$ python -q
>>> import numpy as np
>>> np.set_printoptions(precision=3, suppress=True, linewidth=120, legacy="1.25")
>>> E = np.load("test1.npy")
>>> E
array([[-1., -2.,  0.,  0.,  0.,  0.,  0.],
       [-2., -1., -2.,  0.,  0.,  0.,  0.],
       [ 0., -2.,  2., -2.,  0.,  0.,  0.],
       [ 0.,  0., -2., -2., -2.,  0.,  0.],
       [ 0.,  0.,  0., -2.,  2., -2.,  0.],
       [ 0.,  0.,  0.,  0., -2., -1., -2.],
       [ 0.,  0.,  0.,  0.,  0., -2.,  1.]])
>>> q, evecs = np.linalg.qr(E[:, :3])[0], np.linalg.qr(E[:, 3:])[0]
>>> sigma = np.linalg.svd(q.T @ evecs, compute_uv=False)
>>> sigma.round(3) + 0
array([0.905, 0.392, 0.   ])
>>> np.round(np.linalg.norm(q @ q.T - evecs @ evecs.T, 2), 3)
1.0
>>> out = E / np.linalg.norm(E, axis=1, keepdims=True)
>>> C2 = out @ out.T
>>> (np.abs(C2) > 0.9).astype(int)
array([[1, 0, 0, 0, 0, 0, 0],
       [0, 1, 0, 0, 0, 0, 0],
       [0, 0, 1, 0, 0, 0, 0],
       [0, 0, 0, 1, 0, 0, 0],
       [0, 0, 0, 0, 1, 0, 0],
       [0, 0, 0, 0, 0, 1, 0],
       [0, 0, 0, 0, 0, 0, 1]])
>>> np.linalg.norm(out, axis=1)
array([1., 1., 1., 1., 1., 1., 1.])
>>> np.argwhere(np.triu(np.abs(C2) > 0.95, 1))
array([], shape=(0, 2), dtype=int64)
>>> x = np.array([-9, -4, 8, -1, -8, 5, 7])
>>> y = E @ x
>>> print(y)
[ 17.   6.  26.   2. -24.  -3.  -3.]
>>> np.linalg.solve(E, -3 * y)
array([ 27.,  12., -24.,   3.,  24., -15., -21.])
>>> np.linalg.solve(E.T, E[3])
array([-0., -0., -0.,  1.,  0., -0.,  0.])
>>> np.linalg.solve(E, y + E[:, 6])
array([-9., -4.,  8., -1., -8.,  5.,  8.])
>>> evals, evecs = np.linalg.eigh(E)
>>> x = np.array([-1, 1, 1, 1, 0, 1, 2])
>>> np.abs(E).sum(axis=1).max(), round(np.abs(evals).max(), 3)
(6.0, 4.234)
>>> np.linalg.eigvalsh(E[1:, 1:])
array([-3.894, -2.617, -1.534,  1.628,  3.222,  4.195])
>>> (np.sign(evecs[:, -1].round(6)) == np.sign(evecs[0, -1].round(6))).astype(int)
array([1, 0, 1, 0, 1, 0, 1])
>>> x = np.array([2, 1, 2, 1, 1, -1, 0])
>>> y = E @ x
>>> beta, lr = np.zeros(7), 1 / np.linalg.norm(E, 2) ** 2
>>> for i in range(6):
...     beta -= lr * E.T @ (E @ beta - y)
...     if i % 2 == 0: print(i, round(np.linalg.norm(E @ beta - y), 3))
... 
0 2.789
2 0.759
4 0.389
>>> np.round(np.linalg.cond(E), 3)
11.469
>>> m1 = np.array([[1, -1, 1, -1, 1, -1, 1, -1],
...     [1, -1, -1, 1, 1, -1, -1, 1],
...     [1, 1, 1, 1, -1, -1, -1, -1],
...     [1, 1, -1, -1, 1, 1, -1, -1],
...     [1, 1, 1, 1, 1, 1, 1, 1]])
>>> theta = np.radians(15)
>>> Rm = np.eye(8)
>>> Rm[0, 0] = Rm[5, 5] = np.cos(theta)
>>> Rm[0, 5], Rm[5, 0] = -np.sin(theta), np.sin(theta)
>>> print(Rm)
[[ 0.966  0.     0.     0.     0.    -0.259  0.     0.   ]
 [ 0.     1.     0.     0.     0.     0.     0.     0.   ]
 [ 0.     0.     1.     0.     0.     0.     0.     0.   ]
 [ 0.     0.     0.     1.     0.     0.     0.     0.   ]
 [ 0.     0.     0.     0.     1.     0.     0.     0.   ]
 [ 0.259  0.     0.     0.     0.     0.966  0.     0.   ]
 [ 0.     0.     0.     0.     0.     0.     1.     0.   ]
 [ 0.     0.     0.     0.     0.     0.     0.     1.   ]]
>>> out = m1 @ Rm.T
>>> np.abs(out - m1).max(axis=0)
array([0.293, 0.   , 0.   , 0.   , 0.   , 0.293, 0.   , 0.   ])
>>> out = m1 / np.sqrt((m1 ** 2).mean(axis=1, keepdims=True))
>>> m1 - m1.mean(axis=1, keepdims=True)
array([[ 1., -1.,  1., -1.,  1., -1.,  1., -1.],
       [ 1., -1., -1.,  1.,  1., -1., -1.,  1.],
       [ 1.,  1.,  1.,  1., -1., -1., -1., -1.],
       [ 1.,  1., -1., -1.,  1.,  1., -1., -1.],
       [ 0.,  0.,  0.,  0.,  0.,  0.,  0.,  0.]])
>>> out = m1[0, 0] * m1[1:] - np.outer(m1[1:, 0], m1[0])
>>> out
array([[ 0,  0, -2,  2,  0,  0, -2,  2],
       [ 0,  2,  0,  2, -2,  0, -2,  0],
       [ 0,  2, -2,  0,  0,  2, -2,  0],
       [ 0,  2,  0,  2,  0,  2,  0,  2]])
>>> np.linalg.matrix_rank(out), np.linalg.matrix_rank(m1)
(4, 5)
>>> np.flatnonzero(~out.round(6).any(axis=1))
array([], dtype=int64)
>>> r0 = np.array([2, 1])
>>> np.array([np.convolve(row, r0, "same") for row in m1])
array([[ 2, -1,  1, -1,  1, -1,  1, -1],
       [ 2, -1, -3,  1,  3, -1, -3,  1],
       [ 2,  3,  3,  3, -1, -3, -3, -3],
       [ 2,  3, -1, -3,  1,  3, -1, -3],
       [ 2,  3,  3,  3,  3,  3,  3,  3]])
>>> np.cross(m1[1, :3], m1[2, :3])
array([ 0, -2,  2])
>>> np.correlate(m1[1], m1[2], "full")
array([-1,  0,  1,  0,  1,  0, -1,  0,  1,  0, -1,  0, -1,  0,  1])
>>> W1 = np.array([[1, 1, 1],
...     [3, 3, -2],
...     [-1, 0, 1],
...     [3, -1, 3],
...     [2, -3, -3],
...     [1, 2, 3],
...     [-1, 3, 0],
...     [-1, 3, 0]])
>>> beta = np.array([5, 2, 1])
>>> act = np.maximum(m1 @ W1 + beta, 0)
>>> np.linalg.matrix_rank(act)
3
>>> print((act > 0).astype(int))
[[0 0 0]
 [1 0 0]
 [1 0 1]
 [1 0 0]
 [1 1 1]]
>>> basis = np.array([[-1, 1], [2, -3], [-2, 2]])
>>> W1 @ basis
array([[ -1,   0],
       [  7, -10],
       [ -1,   1],
       [-11,  12],
       [ -2,   5],
       [ -3,   1],
       [  7, -10],
       [  7, -10]])
>>> X = np.array([[150, -97, 27, -54, -95, 46],
...     [-97, 107, -13, -1, 57, -32],
...     [27, -13, 49, 14, -43, 31],
...     [-54, -1, 14, 93, -11, 21],
...     [-95, 57, -43, -11, 115, -68],
...     [46, -32, 31, 21, -68, 43]])
>>> theta = np.radians(72)
>>> Rm = np.eye(6)
>>> Rm[1, 1] = Rm[2, 2] = np.cos(theta)
>>> Rm[1, 2], Rm[2, 1] = -np.sin(theta), np.sin(theta)
>>> Rm
array([[ 1.   ,  0.   ,  0.   ,  0.   ,  0.   ,  0.   ],
       [ 0.   ,  0.309, -0.951,  0.   ,  0.   ,  0.   ],
       [ 0.   ,  0.951,  0.309,  0.   ,  0.   ,  0.   ],
       [ 0.   ,  0.   ,  0.   ,  1.   ,  0.   ,  0.   ],
       [ 0.   ,  0.   ,  0.   ,  0.   ,  1.   ,  0.   ],
       [ 0.   ,  0.   ,  0.   ,  0.   ,  0.   ,  1.   ]])
>>> out = X @ Rm.T
>>> np.round(np.linalg.svd(X, compute_uv=False), 3) + 0, np.round(np.linalg.svd(out, compute_uv=False), 3) + 0
(array([332.735, 134.998,  64.779,  24.488,   0.   ,   0.   ]), array([332.735, 134.998,  64.779,  24.488,   0.   ,   0.   ]))
>>> print(np.abs(out - X).max(axis=0))
[  0.     61.571 110.909   0.      0.      0.   ]
>>> mat = np.loadtxt("arr.csv", delimiter=",")
>>> mat
array([[ 0.,  0.,  4., -4., -2.,  0., -2.,  1., -1.],
       [ 0.,  0.,  3., -4., -1.,  0.,  6., -3., -6.],
       [-4., -3.,  0., -4., -1., -4.,  4., -4., -1.],
       [ 4.,  4.,  4.,  0.,  0.,  1., -4.,  7., -2.],
       [ 2.,  1.,  1.,  0.,  0.,  8.,  1., -1.,  3.],
       [ 0.,  0.,  4., -1., -8.,  0., -8., -3.,  0.],
       [ 2., -6., -4.,  4., -1.,  8.,  0.,  3., -2.],
       [-1.,  3.,  4., -7.,  1.,  3., -3.,  0.,  4.],
       [ 1.,  6.,  1.,  2., -3.,  0.,  2., -4.,  0.]])
>>> rank = np.linalg.matrix_rank(mat)
>>> rank
8
>>> N = np.linalg.svd(mat)[2][rank:].T
>>> np.allclose(mat @ N, 0)
True
>>> N.shape
(9, 1)
>>> N[:, 0] / N[np.abs(N[:, 0]).round(6).argmax(), 0]
array([ 1.   , -0.075, -0.567, -0.547, -0.231, -0.263,  0.046, -0.082,  0.206])
>>> def softmax(z):
...     e = np.exp(z - z.max(axis=-1, keepdims=True))
...     return e / e.sum(axis=-1, keepdims=True)
... 
>>> np.round(softmax(10 * mat[4]), 3) + 0
array([0., 0., 0., 0., 0., 1., 0., 0., 0.])
>>> scores = mat @ mat.T / np.sqrt(9)
>>> np.round(softmax(scores + np.triu(np.full(scores.shape, -np.inf), 1)), 3) + 0
array([[1., 0., 0., 0., 0., 0., 0., 0., 0.],
       [0., 1., 0., 0., 0., 0., 0., 0., 0.],
       [0., 0., 1., 0., 0., 0., 0., 0., 0.],
       [0., 0., 0., 1., 0., 0., 0., 0., 0.],
       [0., 0., 0., 0., 1., 0., 0., 0., 0.],
       [0., 0., 0., 0., 0., 1., 0., 0., 0.],
       [0., 0., 0., 0., 0., 0., 1., 0., 0.],
       [0., 0., 0., 0., 0., 0., 0., 1., 0.],
       [0., 0., 0., 0., 0., 0., 0., 0., 1.]])
>>> np.round(softmax(scores)[4] @ mat, 3) + 0
array([ 2.,  1.,  1.,  0.,  0.,  8.,  1., -1.,  3.])
>>> softmax(scores).round(6).argmax(axis=1)
array([5, 1, 2, 3, 4, 5, 6, 7, 8])
>>> np.round(softmax(scores), 3) + 0
array([[0.075, 0.   , 0.   , 0.004, 0.   , 0.775, 0.   , 0.146, 0.   ],
       [0.   , 1.   , 0.   , 0.   , 0.   , 0.   , 0.   , 0.   , 0.   ],
       [0.   , 0.   , 1.   , 0.   , 0.   , 0.   , 0.   , 0.   , 0.   ],
       [0.   , 0.   , 0.   , 1.   , 0.   , 0.   , 0.   , 0.   , 0.   ],
       [0.   , 0.   , 0.   , 0.   , 1.   , 0.   , 0.   , 0.   , 0.   ],
       [0.   , 0.   , 0.   , 0.   , 0.   , 1.   , 0.   , 0.   , 0.   ],
       [0.   , 0.   , 0.   , 0.   , 0.   , 0.   , 1.   , 0.   , 0.   ],
       [0.   , 0.   , 0.   , 0.   , 0.   , 0.   , 0.   , 1.   , 0.   ],
       [0.   , 0.   , 0.   , 0.   , 0.   , 0.   , 0.   , 0.   , 1.   ]])
>>> mat @ mat
array([[ -42.,  -21.,   -7.,  -33.,    2.,  -49.,   25.,  -44.,    6.],
       [ -21., -107.,  -59.,   21.,    6.,   15.,   24.,    3.,  -22.],
       [  -7.,  -59.,  -91.,   74.,   38.,    8.,   47.,    6.,    3.],
       [ -33.,   21.,   74., -118.,   -7.,  -27.,   -1.,  -31.,    4.],
       [   2.,    6.,   38.,   -7.,  -81.,    1.,  -49.,  -38.,  -15.],
       [ -49.,   15.,    8.,  -27.,    1., -154.,   21.,  -39.,  -22.],
       [  25.,   24.,   47.,   -1.,  -49.,   21., -150.,   49.,   39.],
       [ -44.,    3.,    6.,  -31.,  -38.,  -39.,   49., -110.,    2.],
       [   6.,  -22.,    3.,    4.,  -15.,  -22.,   39.,    2.,  -71.]])
>>> np.allclose(mat, mat.T)
False
>>> A = np.array([[1, 2, 0, 0, 0, 0],
...     [2, 0, 0, 0, 0, 0],
...     [1, -1, 0, 0, 0, 0],
...     [0, 0, 1, 2, 0, 0],
...     [0, 0, 2, 0, 0, 0],
...     [0, 0, 1, -1, 0, 0],
...     [0, 0, 0, 0, 1, 2],
...     [0, 0, 0, 0, 2, 0],
...     [0, 0, 0, 0, 1, -1]])
>>> print(A.shape)
(9, 6)
>>> print(A.sum(axis=1))
[3 2 0 3 2 0 3 2 0]
>>> np.linalg.svd(A, compute_uv=False)
array([2.573, 2.573, 2.573, 2.093, 2.093, 2.093])
>>> print(A - A[0])
[[ 0  0  0  0  0  0]
 [ 1 -2  0  0  0  0]
 [ 0 -3  0  0  0  0]
 [-1 -2  1  2  0  0]
 [-1 -2  2  0  0  0]
 [-1 -2  1 -1  0  0]
 [-1 -2  0  0  1  2]
 [-1 -2  0  0  2  0]
 [-1 -2  0  0  1 -1]]
>>> np.unravel_index(np.abs(A).argmax(), A.shape)
(0, 1)
>>> print(A.mean(axis=0))
[0.444 0.111 0.444 0.111 0.444 0.111]
>>> np.diff(A, axis=0)
array([[ 1, -2,  0,  0,  0,  0],
       [-1, -1,  0,  0,  0,  0],
       [-1,  1,  1,  2,  0,  0],
       [ 0,  0,  1, -2,  0,  0],
       [ 0,  0, -1, -1,  0,  0],
       [ 0,  0, -1,  1,  1,  2],
       [ 0,  0,  0,  0,  1, -2],
       [ 0,  0,  0,  0, -1, -1]])
>>> print(round(float(np.linalg.norm(A)), 3))
5.745
